>>> import numpy as np
>>> import numpy.linalg as la
>>> np.set_printoptions(suppress=True, linewidth=200)
>>> F = np.load("case4.npy")
>>> print(F.round(2))
[[ 3.71 -2.2   9.02]
 [-7.71  2.06 -6.02]
 [ 6.27  0.82 -7.75]
 [-3.67  2.2  -9.04]
 [ 9.2  -0.27 -3.9 ]
 [-0.77  2.01 -9.77]
 [ 9.01 -1.8   3.96]
 [ 6.99  0.62 -7.12]
 [ 8.63 -1.9   4.69]
 [ 7.99  0.28 -6.  ]
 [-8.68  1.88 -4.59]
 [-9.82  0.77  1.72]
 [ 9.21 -0.27 -3.89]
 [ 5.8  -2.2   7.85]
 [ 9.94 -1.03 -0.44]
 [-6.83  2.15 -6.98]
 [-1.68 -1.73  9.71]
 [-7.73 -0.38  6.34]
 [-8.31  1.96 -5.2 ]
 [-3.52 -1.43  9.25]
 [ 8.45  0.1  -5.35]
 [ 9.3  -1.69  3.26]
 [-9.78  1.4  -1.52]]
>>> # looks like rank 2
>>> G = np.cov(F, rowvar=False)
>>> print(np.round(np.corrcoef(F[:, 1], F[:, 2])[0, 1], 2))
-0.84
>>> print(np.round(F.std(axis=0), 2))
[7.47 1.54 6.3 ]
>>> print(np.argwhere(np.triu(np.abs(np.corrcoef(F.T)) > 0.8, 1)))
[[1 2]]
>>> cen = F - F.mean(axis=0)
>>> U, s, Vh = la.svd(cen, full_matrices=False)
>>> print(np.searchsorted(np.cumsum(s ** 2) / (s ** 2).sum(), 0.9) + 1)
2
>>> print(np.round(s ** 2 / (s ** 2).sum(), 2) + 0)
[0.59 0.41 0.  ]
>>> print(la.matrix_rank(cen))
2
>>> print(np.round(Vh[0] * np.sign(Vh[0, np.abs(Vh[0]).argmax()]), 2))
[ 0.97 -0.15  0.21]
>>> print(np.round((s ** 2).sum() ** 2 / (s ** 4).sum(), 2))
1.94
>>> print(np.abs(Vh[0]).argmax())
0
>>> print((np.sign(U[:, 0]) == np.sign(U[0, 0])).astype(int))
[1 0 1 0 1 0 1 1 1 1 0 0 1 1 1 0 0 0 0 0 1 1 0]
>>> f = np.array([7, 3, 8])
>>> print(np.round(np.correlate(F[14], F[9], "full"), 2))
[-59.64   9.01  81.76  -8.39  -3.49]
>>> print(np.round(np.convolve(F[14], f), 2))
[69.56 22.58 73.34 -9.58 -3.49]
>>> cen = F - F.mean(axis=0)
>>> vecs = la.svd(cen)[2][:2]
>>> other = cen - cen @ vecs.T @ vecs
>>> print(la.norm(other, axis=1).round(6).argmax())
0
>>> print(np.round((cen @ vecs.T).std(axis=0), 2))
[7.58 6.35]
>>> print(np.round(np.diag(vecs.T @ vecs), 2))
[0.99 0.05 0.96]
>>> print(np.round(la.norm(other) / la.norm(cen), 2))
0.0
>>> arr = np.load("x.npy")
>>> print(arr)
[[ 0  3  4]
 [ 0 12 -2]
 [ 4  5 -1]]
>>> rng = np.random.default_rng(5186)
>>> idx = rng.permutation(3)
>>> other = arr[:, idx] * rng.choice([-1, 1], 3)
>>> print(other)
[[ 3  0  4]
 [12  0 -2]
 [ 5  4 -1]]
>>> U, _, Vh = la.svd(arr.T @ other)
>>> print(idx)
[1 0 2]
>>> print(np.trace(arr))
11
>>> print((arr + arr.T) / 2)
[[ 0.   1.5  4. ]
 [ 1.5 12.   1.5]
 [ 4.   1.5 -1. ]]
>>> print(np.round(la.det(arr), 2))
-216.0
>>> print(np.round(np.sort(np.abs(la.eigvals(arr))), 2))
[ 4.38  4.56 10.82]
>>> f, g = arr[1], arr[2]
>>> print(f @ g)
62
>>> print(f @ f)
148
>>> pr = (f @ g) / (f @ f) * f
>>> print(la.matrix_rank(np.outer(f, g)))
1
>>> print(round(float(la.norm(f + g) ** 2 + la.norm(f - g) ** 2), 2))
380.0
>>> print(np.outer(f, g))
[[  0   0   0]
 [ 48  60 -12]
 [ -8 -10   2]]
>>> print(np.round((g - pr) @ f, 2))
-0.0
>>> other = arr / la.norm(arr, axis=1, keepdims=True)
>>> G = other @ other.T
>>> print((np.abs(G) > 0.9).astype(int))
[[1 0 0]
 [0 1 0]
 [0 0 1]]
>>> print(G.round(2))
[[1.   0.46 0.34]
 [0.46 1.   0.79]
 [0.34 0.79 1.  ]]
>>> print(np.round(np.degrees(np.arccos(np.clip(G[0, 2], -1, 1))), 2))
70.16
>>> K = np.loadtxt("w.csv", delimiter=",")
>>> print(K)
[[ 0.  2.  0.  1.]
 [ 0.  0. -2.  3.]
 [ 0.  0.  0.  2.]
 [ 0.  0.  0.  0.]]
>>> # triangular, det is the product of the diagonal
>>> U, s, Vh = la.svd(K)
>>> print(s.round(2))
[4.13 2.   0.97 0.  ]
>>> other = U[:, :3] @ np.diag(s[:3]) @ Vh[:3]
>>> print(round(float(la.norm(K - other) / la.norm(K)), 2))
0.0
>>> print(np.round(np.abs(K - other).max(), 2))
0.0
>>> print(other.round(2) + 0)
[[ 0.  2.  0.  1.]
 [ 0.  0. -2.  3.]
 [ 0.  0.  0.  2.]
 [ 0.  0.  0.  0.]]
>>> print(round(float(np.trace(la.pinv(K) @ K)), 2))
3.0
>>> print(np.allclose(K[:-1].T @ la.lstsq(K[:-1].T, K[-1])[0], K[-1]))
True
>>> print(np.unique(K.round(6), axis=0).shape)
(4, 4)
>>> print(np.round(F @ la.pinv(F) @ F, 2))
[[ 3.71 -2.2   9.02]
 [-7.71  2.06 -6.02]
 [ 6.27  0.82 -7.75]
 [-3.67  2.2  -9.04]
 [ 9.2  -0.27 -3.9 ]
 [-0.77  2.01 -9.77]
 [ 9.01 -1.8   3.96]
 [ 6.99  0.62 -7.12]
 [ 8.63 -1.9   4.69]
 [ 7.99  0.28 -6.  ]
 [-8.68  1.88 -4.59]
 [-9.82  0.77  1.72]
 [ 9.21 -0.27 -3.89]
 [ 5.8  -2.2   7.85]
 [ 9.94 -1.03 -0.44]
 [-6.83  2.15 -6.98]
 [-1.68 -1.73  9.71]
 [-7.73 -0.38  6.34]
 [-8.31  1.96 -5.2 ]
 [-3.52 -1.43  9.25]
 [ 8.45  0.1  -5.35]
 [ 9.3  -1.69  3.26]
 [-9.78  1.4  -1.52]]
>>> print(np.abs(np.diag(la.qr(F)[1])) > 1e-9)
[ True  True False]
>>> print(la.lstsq(F[:-1].T, F[-1])[2])
2
>>> print(np.unique(F.round(6), axis=0).shape)
(23, 3)
>>> print(round(np.trace(la.pinv(F) @ F), 2))
2.0
>>> print(np.allclose(F[:-1].T @ la.lstsq(F[:-1].T, F[-1])[0], F[-1]))
True
>>> vec = np.array([3, 3, -3])
>>> print((arr @ vec).argmax())
1
>>> print(arr @ np.eye(3)[1])
[ 3. 12.  5.]
>>> print(np.sign((arr @ vec).round(6)))
[-1  1  1]
>>> print(arr @ vec)
[-3 42 30]
>>> print((arr * vec).sum(axis=1))
[-3 42 30]
>>> print(np.einsum("ij,j->i", arr, vec))
[-3 42 30]
>>> U, s, Vh = la.svd(K)
>>> vecs = Vh[:(s > 1e-8).sum()]
>>> vec = K[3] + -1 * K[1] + rng.integers(2) * np.eye(4)[1]
>>> print(vec)
[ 0.  1.  2. -3.]
>>> print(np.round(vecs.T @ vecs, 2) + 0)
[[0. 0. 0. 0.]
 [0. 1. 0. 0.]
 [0. 0. 1. 0.]
 [0. 0. 0. 1.]]
>>> print(np.allclose(vecs.T @ vecs @ vec, vec))
True
>>> print(la.matrix_rank(np.vstack([K, vec])))
3
>>> W0 = np.loadtxt("layer19.csv", delimiter=",")
>>> print(W0)
[[ 0. 11.  4.]
 [ 0.  0.  4.]
 [ 0.  0.  4.]
 [ 0.  0.  4.]
 [ 9.  0.  4.]
 [ 0.  0.  4.]
 [ 0.  7.  4.]
 [ 0. 13.  4.]
 [ 9.  0.  4.]
 [ 0.  9.  4.]
 [ 0.  0.  4.]
 [ 0. 11.  4.]
 [ 0.  5.  4.]
 [ 0.  0.  4.]
 [ 0.  0.  4.]
 [ 3.  0.  4.]
 [ 0.  0.  4.]
 [ 0.  7.  4.]]
>>> # row 2 repeats row 1
>>> theta = np.radians(30)
>>> r_ = np.eye(3)
>>> r_[2, 2] = r_[0, 0] = np.cos(theta)
>>> r_[2, 0], r_[0, 2] = -np.sin(theta), np.sin(theta)
>>> print(r_.round(2))
[[ 0.87  0.    0.5 ]
 [ 0.    1.    0.  ]
 [-0.5   0.    0.87]]
>>> other = W0 @ r_.T
>>> print(other.round(2))
[[ 2.   11.    3.46]
 [ 2.    0.    3.46]
 [ 2.    0.    3.46]
 [ 2.    0.    3.46]
 [ 9.79  0.   -1.04]
 [ 2.    0.    3.46]
 [ 2.    7.    3.46]
 [ 2.   13.    3.46]
 [ 9.79  0.   -1.04]
 [ 2.    9.    3.46]
 [ 2.    0.    3.46]
 [ 2.   11.    3.46]
 [ 2.    5.    3.46]
 [ 2.    0.    3.46]
 [ 2.    0.    3.46]
 [ 4.6   0.    1.96]
 [ 2.    0.    3.46]
 [ 2.    7.    3.46]]
>>> print(round(la.det(r_), 2), np.round(np.trace(r_), 2))
1.0 2.73
>>> print(np.round(la.svd(W0, compute_uv=False), 2), np.round(la.svd(other, compute_uv=False), 2))
[27.47 15.29  9.25] [27.47 15.29  9.25]
